$ python3 -q
>>> import numpy as np
>>> from numpy import linalg as LA
>>> np.set_printoptions(precision=2, suppress=True, linewidth=140)
>>> W0 = np.loadtxt("x.csv", delimiter=",")
>>> W0
array([[-4., -1., -3., -4., -1., -3.],
       [-5.,  0., -5., -5.,  0., -5.],
       [-1., -3., -2., -1., -3., -2.],
       [-4., -1., -3.,  0.,  0.,  0.],
       [-5.,  0., -5.,  0.,  0.,  0.],
       [-1., -3., -2.,  0.,  0.,  0.]])
>>> Q, V = LA.qr(W0[:, :1])[0], LA.qr(W0[:, 1:])[0]
>>> sigma = LA.svd(Q.T @ V, compute_uv=False)
>>> sigma
array([0.99])
>>> rng = np.random.default_rng(531)
>>> lab = rng.permutation(6)
>>> B = W0[:, lab] * rng.choice([-1, 1], 6)
>>> B
array([[ 4., -1., -3.,  3., -4.,  1.],
       [ 5.,  0., -5.,  5., -5., -0.],
       [ 1., -3., -2.,  2., -1.,  3.],
       [ 4.,  0., -3., -0.,  0.,  1.],
       [ 5.,  0., -5., -0.,  0., -0.],
       [ 1.,  0., -2., -0.,  0.,  3.]])
>>> Uu, _, VT = LA.svd(W0.T @ B)
>>> np.round(Uu @ VT, 2) + 0
array([[-1.,  0.,  0.,  0.,  0.,  0.],
       [ 0.,  0.,  0.,  0.,  0., -1.],
       [ 0.,  0.,  1.,  0.,  0.,  0.],
       [ 0.,  0.,  0.,  0.,  1.,  0.],
       [ 0.,  1.,  0.,  0.,  0.,  0.],
       [ 0.,  0.,  0., -1.,  0.,  0.]])
>>> np.round(LA.lstsq(W0, B)[0], 2) + 0
array([[-1.,  0.,  0.,  0.,  0.,  0.],
       [ 0.,  0.,  0.,  0.,  0., -1.],
       [ 0.,  0.,  1.,  0.,  0.,  0.],
       [ 0.,  0.,  0.,  0.,  1.,  0.],
       [ 0.,  1.,  0.,  0.,  0.,  0.],
       [ 0.,  0.,  0., -1.,  0.,  0.]])
>>> lab
array([0, 4, 2, 5, 3, 1])
>>> K = np.load("a.npy")
>>> K
array([[-4, -4, -2,  0,  0,  0],
       [ 0, -2,  0,  0,  0,  0],
       [-2, -2, -6,  0,  0,  0],
       [ 0,  0,  0, -2, -2, -1],
       [ 0,  0,  0,  0, -1,  0],
       [ 0,  0,  0, -1, -1, -3]])
>>> x0 = np.array([3, -1, -2, 0, -2, 1])
>>> y = K @ x0
>>> y
array([-4,  2,  8,  3,  2, -1])
>>> LA.solve(K, -2 * y)
array([-6.,  2.,  4., -0.,  4., -2.])
>>> LA.solve(K.T, K[3])
array([-0., -0., -0.,  1., -0., -0.])
>>> LA.solve(K, y)
array([ 3., -1., -2., -0., -2.,  1.])
>>> LA.solve(K, K[:, 3])
array([-0., -0., -0.,  1., -0., -0.])
>>> np.sort(LA.eigvals(K).real)
array([-7.24, -3.62, -2.76, -2.  , -1.38, -1.  ])
>>> (K != 0).astype(int)
array([[1, 1, 1, 0, 0, 0],
       [0, 1, 0, 0, 0, 0],
       [1, 1, 1, 0, 0, 0],
       [0, 0, 0, 1, 1, 1],
       [0, 0, 0, 0, 1, 0],
       [0, 0, 0, 1, 1, 1]])
>>> np.round(LA.det(K), 2)
np.float64(200.0)
>>> u, v = K[1], K[4]
>>> u @ v
np.int64(0)
>>> p = (u @ v) / (u @ u) * u
>>> np.round(LA.norm(u + v) ** 2 + LA.norm(u - v) ** 2, 2)
np.float64(10.0)
>>> X = np.loadtxt("layer18.csv", delimiter=",")
>>> X
array([[-2.,  0.,  0.],
       [-1.,  0.,  0.],
       [ 2.,  0.,  0.],
       [-1.,  0.,  0.],
       [ 3.,  0.,  0.]])
>>> r = LA.matrix_rank(X)
>>> r
np.int64(1)
>>> ns = LA.svd(X)[2][r:].T
>>> [int(LA.matrix_rank(np.delete(X, i, axis=0))) for i in range(5)]
[1, 1, 1, 1, 1]
>>> np.allclose(X @ ns, 0)
True
>>> [int(LA.matrix_rank(X[:, :j + 1])) for j in range(3)]
[1, 1, 1]
>>> LA.cond(X) > 100
np.True_
>>> np.round(LA.norm(X, 2) / LA.norm(X), 2)
np.float64(1.0)
>>> E = np.diag(np.array([1, 3, 2, -1, -3]))
>>> E
array([[ 1,  0,  0,  0,  0],
       [ 0,  3,  0,  0,  0],
       [ 0,  0,  2,  0,  0],
       [ 0,  0,  0, -1,  0],
       [ 0,  0,  0,  0, -3]])
>>> np.einsum("ii->", E)
np.int64(2)
>>> round(LA.det(E.T), 2)
np.float64(18.0)
>>> np.round(LA.eigvals(E).sum().real, 2)
np.float64(2.0)
>>> np.einsum("ij,ji->", E, E)
np.int64(24)
>>> lab = rng.permutation(5)
>>> B = E[:, lab] * rng.choice([-1, 1], 5)
>>> B
array([[-1,  0,  0,  0,  0],
       [ 0,  0,  0,  3,  0],
       [ 0,  2,  0,  0,  0],
       [ 0,  0,  0,  0,  1],
       [ 0,  0, -3,  0,  0]])
>>> Uu, _, VT = LA.svd(E.T @ B)
>>> Uu @ VT
array([[-1.,  0.,  0.,  0.,  0.],
       [ 0.,  0.,  0.,  1.,  0.],
       [ 0.,  1.,  0.,  0.,  0.],
       [ 0.,  0.,  0.,  0., -1.],
       [ 0.,  0.,  1.,  0.,  0.]])
>>> LA.lstsq(E, B)[0]
array([[-1.,  0.,  0.,  0.,  0.],
       [ 0.,  0.,  0.,  1.,  0.],
       [ 0.,  1.,  0.,  0.,  0.],
       [ 0.,  0.,  0.,  0., -1.],
       [ 0.,  0.,  1.,  0.,  0.]])
>>> lab
array([0, 2, 4, 1, 3])
>>> [round(float(LA.det(E[:i, :i])), 2) + 0 for i in range(1, 6)]
[1.0, 3.0, 6.0, -6.0, 18.0]
>>> np.all(LA.eigvalsh(E) > 0)
np.False_
>>> data = np.load("sample0.npy")
>>> data
array([[ 2.,  6.,  6., -6., -4.],
       [ 6.,  7.,  9., -9., -6.],
       [ 6.,  9.,  7., -9., -6.],
       [-6., -9., -9.,  7.,  6.],
       [-4., -6., -6.,  6.,  2.]])
>>> LA.norm(data, axis=0)
array([11.31, 16.82, 16.82, 16.82, 11.31])
>>> np.round(LA.norm(data[1] - data[2]), 2)
np.float64(2.83)
>>> data[1] @ data[2]
np.float64(279.0)
>>> round(LA.norm(data[1], 1), 2), np.round(LA.norm(data[1], np.inf), 2)
(np.float64(37.0), np.float64(9.0))
>>> LA.norm(data, axis=1)
array([11.31, 16.82, 16.82, 16.82, 11.31])
>>> A = np.loadtxt("data.csv", delimiter=",")
>>> A
array([[0.08, 0.08, 0.08, 0.23, 0.08],
       [0.08, 0.08, 0.08, 0.23, 0.08],
       [0.08, 0.08, 0.08, 0.23, 0.08],
       [0.23, 0.23, 0.23, 0.69, 0.23],
       [0.08, 0.08, 0.08, 0.23, 0.08]])
>>> np.allclose(A[:-1].T @ LA.lstsq(A[:-1].T, A[-1])[0], A[-1])
True
>>> np.unique(A.round(6), axis=0).shape
(2, 5)
>>> LA.lstsq(A[:-1].T, A[-1])[2]
np.int32(1)
>>> A @ LA.pinv(A) @ A
array([[0.08, 0.08, 0.08, 0.23, 0.08],
       [0.08, 0.08, 0.08, 0.23, 0.08],
       [0.08, 0.08, 0.08, 0.23, 0.08],
       [0.23, 0.23, 0.23, 0.69, 0.23],
       [0.08, 0.08, 0.08, 0.23, 0.08]])
>>> np.round(np.trace(LA.pinv(A) @ A), 2)
np.float64(1.0)
>>> np.abs(np.diag(LA.qr(A)[1])) > 1e-9
array([ True, False, False, False, False])
>>> M = np.load("test13.npy")
>>> M
array([[-21, -24, -14, -16],
       [-21,  24, -14,  16],
       [-35, -40, -35, -40],
       [-35,  40, -35,  40]])
>>> x0 = np.array([7, 3, 0, 7])
>>> y = M @ x0
>>> y
array([-331,   37, -645,  155])
>>> np.round(LA.solve(M, 3 * y), 2) + 0
array([21.,  9.,  0., 21.])
>>> np.einsum("ii->", M)
np.int64(8)
>>> round(LA.det(M[::-1]), 2)
np.float64(313600.0)
>>> np.poly(M)
array([     1.,     -8.,  -6043.,   4480., 313600.])
>>> np.kron(np.eye(2, dtype=int), M)
array([[-21, -24, -14, -16,   0,   0,   0,   0],
       [-21,  24, -14,  16,   0,   0,   0,   0],
       [-35, -40, -35, -40,   0,   0,   0,   0],
       [-35,  40, -35,  40,   0,   0,   0,   0],
       [  0,   0,   0,   0, -21, -24, -14, -16],
       [  0,   0,   0,   0, -21,  24, -14,  16],
       [  0,   0,   0,   0, -35, -40, -35, -40],
       [  0,   0,   0,   0, -35,  40, -35,  40]])
>>> np.round(LA.eigvals(M).sum().real, 2)
np.float64(8.0)
>>> M @ M
array([[1995, -152, 1680, -128],
       [-133, 2280, -112, 1920],
       [4200, -320, 3675, -280],
       [-280, 4800, -245, 4200]])
>>> np.allclose(M, M.T)
False
>>> (M - M.T) / 2
array([[  0. ,  -1.5,  10.5,   9.5],
       [  1.5,   0. ,  13. , -12. ],
       [-10.5, -13. ,   0. ,  -2.5],
       [ -9.5,  12. ,   2.5,   0. ]])
>>> np.sort(np.abs(LA.eigvals(M)))
array([ 6.9 ,  7.58, 73.86, 81.18])
>>> np.trace(M)
np.int64(8)
>>> ev, V = LA.eig(M)
>>> ev
array([-73.86,  81.18,  -6.9 ,   7.58])
>>> np.sort(LA.eigvals(M.T))
array([-73.86,  -6.9 ,   7.58,  81.18])
>>> np.sort(LA.eigvals(M @ M))
array([  47.59,   57.49, 5455.29, 6589.63])
>>> feats = np.loadtxt("mat.csv", delimiter=",")
>>> feats
array([[ 0.64,  0.52, -0.65, -0.71],
       [ 0.52,  2.67, -0.5 ,  0.24],
       [-0.65, -0.5 ,  0.94,  0.05],
       [-0.71,  0.24,  0.05,  2.75]])
>>> np.round((feats - feats.T) / 2, 2) + 0
array([[0., 0., 0., 0.],
       [0., 0., 0., 0.],
       [0., 0., 0., 0.],
       [0., 0., 0., 0.]])
>>> np.round(np.trace(feats), 2)
np.float64(7.0)
>>> np.allclose(feats, feats.T)
True
>>> (feats + feats.T) / 2
array([[ 0.64,  0.52, -0.65, -0.71],
       [ 0.52,  2.67, -0.5 ,  0.24],
       [-0.65, -0.5 ,  0.94,  0.05],
       [-0.71,  0.24,  0.05,  2.75]])
>>> LA.matrix_power(feats, 3)
array([[ 4.51,  5.92, -3.35, -7.14],
       [ 5.92, 22.73, -7.03,  2.92],
       [-3.35, -7.03,  3.43,  1.97],
       [-7.14,  2.92,  1.97, 24.33]])
>>> x0 = np.array([-2, -2, 0, 1])
>>> a = np.maximum(feats @ x0, 0)
>>> np.tanh(feats @ x0)
array([-1.  , -1.  ,  0.98,  1.  ])
>>> feats * (a > 1e-9)[:, None]
array([[ 0.  ,  0.  , -0.  , -0.  ],
       [ 0.  ,  0.  , -0.  ,  0.  ],
       [-0.65, -0.5 ,  0.94,  0.05],
       [-0.71,  0.24,  0.05,  2.75]])
>>> a
array([0.  , 0.  , 2.36, 3.69])
>>> np.flatnonzero(a > 1e-9)
array([2, 3])
>>> ev, V = LA.eigh(feats)
>>> ev.round(2) + 0
array([0., 1., 3., 3.])
>>> np.round(LA.eigvalsh(feats + -1 * np.eye(4)), 2) + 0
array([-1.,  0.,  2.,  2.])
>>> (ev > 1e-8).sum(), (ev < -1e-8).sum()
(np.int64(3), np.int64(0))
>>> np.round(V.T @ feats @ V, 2) + 0
array([[0., 0., 0., 0.],
       [0., 1., 0., 0.],
       [0., 0., 3., 0.],
       [0., 0., 0., 3.]])
>>> np.round(LA.svd(feats, compute_uv=False), 2) + 0
array([3., 3., 1., 0.])
>>> V @ np.diag(ev) @ V.T
array([[ 0.64,  0.52, -0.65, -0.71],
       [ 0.52,  2.67, -0.5 ,  0.24],
       [-0.65, -0.5 ,  0.94,  0.05],
       [-0.71,  0.24,  0.05,  2.75]])
>>> round(float(ev.sum()), 2), round(np.trace(feats), 2)
(7.0, np.float64(7.0))
>>> B = feats / np.sqrt((feats ** 2).mean(axis=1, keepdims=True))
>>> LA.matrix_rank(feats - feats.mean(axis=1, keepdims=True))
np.int64(3)
>>> LA.norm(B, axis=1)
array([2., 2., 2., 2.])
